% ipython --no-banner

In [1]: import numpy as np

In [2]: from numpy import linalg as LA

In [3]: np.set_printoptions(precision=3, suppress=True, linewidth=200, sign=" ")

In [4]: def tidy(a):
   ...:     return np.round(a, 3) + 0
   ...: 

In [5]: f = np.array([0, -1, 0, 0, -1, 1, 2, -2])

In [6]: X = np.array([np.roll(f, i) for i in range(8)])

In [7]: X
Out[7]: 
array([[ 0, -1,  0,  0, -1,  1,  2, -2],
       [-2,  0, -1,  0,  0, -1,  1,  2],
       [ 2, -2,  0, -1,  0,  0, -1,  1],
       [ 1,  2, -2,  0, -1,  0,  0, -1],
       [-1,  1,  2, -2,  0, -1,  0,  0],
       [ 0, -1,  1,  2, -2,  0, -1,  0],
       [ 0,  0, -1,  1,  2, -2,  0, -1],
       [-1,  0,  0, -1,  1,  2, -2,  0]])

In [8]: other = X / np.sqrt((X ** 2).mean(axis=1, keepdims=True))

In [9]: LA.matrix_rank(other) == LA.matrix_rank(X)
Out[9]: np.True_

In [10]: X - X.mean(axis=1, keepdims=True)
Out[10]: 
array([[ 0.125, -0.875,  0.125,  0.125, -0.875,  1.125,  2.125, -1.875],
       [-1.875,  0.125, -0.875,  0.125,  0.125, -0.875,  1.125,  2.125],
       [ 2.125, -1.875,  0.125, -0.875,  0.125,  0.125, -0.875,  1.125],
       [ 1.125,  2.125, -1.875,  0.125, -0.875,  0.125,  0.125, -0.875],
       [-0.875,  1.125,  2.125, -1.875,  0.125, -0.875,  0.125,  0.125],
       [ 0.125, -0.875,  1.125,  2.125, -1.875,  0.125, -0.875,  0.125],
       [ 0.125,  0.125, -0.875,  1.125,  2.125, -1.875,  0.125, -0.875],
       [-0.875,  0.125,  0.125, -0.875,  1.125,  2.125, -1.875,  0.125]])

In [11]: rng = np.random.default_rng(2963)

In [12]: lab = rng.permutation(8)

In [13]: lab
Out[13]: array([ 3,  6,  4,  0,  7,  2,  1,  5])

In [14]: other = X[lab][:, lab]

In [15]: np.trace(other)
Out[15]: np.int64(0)

In [16]: other
Out[16]: 
array([[ 0,  0, -1,  1, -1, -2,  2,  0],
       [ 1,  0,  2,  0, -1, -1,  0, -2],
       [-2,  0,  0, -1,  0,  2,  1, -1],
       [ 0,  2, -1,  0, -2,  0, -1,  1],
       [-1, -2,  1, -1,  0,  0,  0,  2],
       [-1, -1,  0,  2,  1,  0, -2,  0],
       [ 0,  1,  0, -2,  2, -1,  0, -1],
       [ 2, -1, -2,  0,  0,  1, -1,  0]])

In [17]: tidy(LA.det(other)), tidy(LA.det(X[lab]))
Out[17]: (np.float64(-5343.0), np.float64(5343.0))

In [18]: tidy(np.sort(np.abs(LA.eigvals(other))))
Out[18]: array([ 1.   ,  2.71 ,  2.71 ,  3.   ,  3.606,  3.606,  4.319,  4.319])

In [19]: np.allclose(other, X)
Out[19]: False
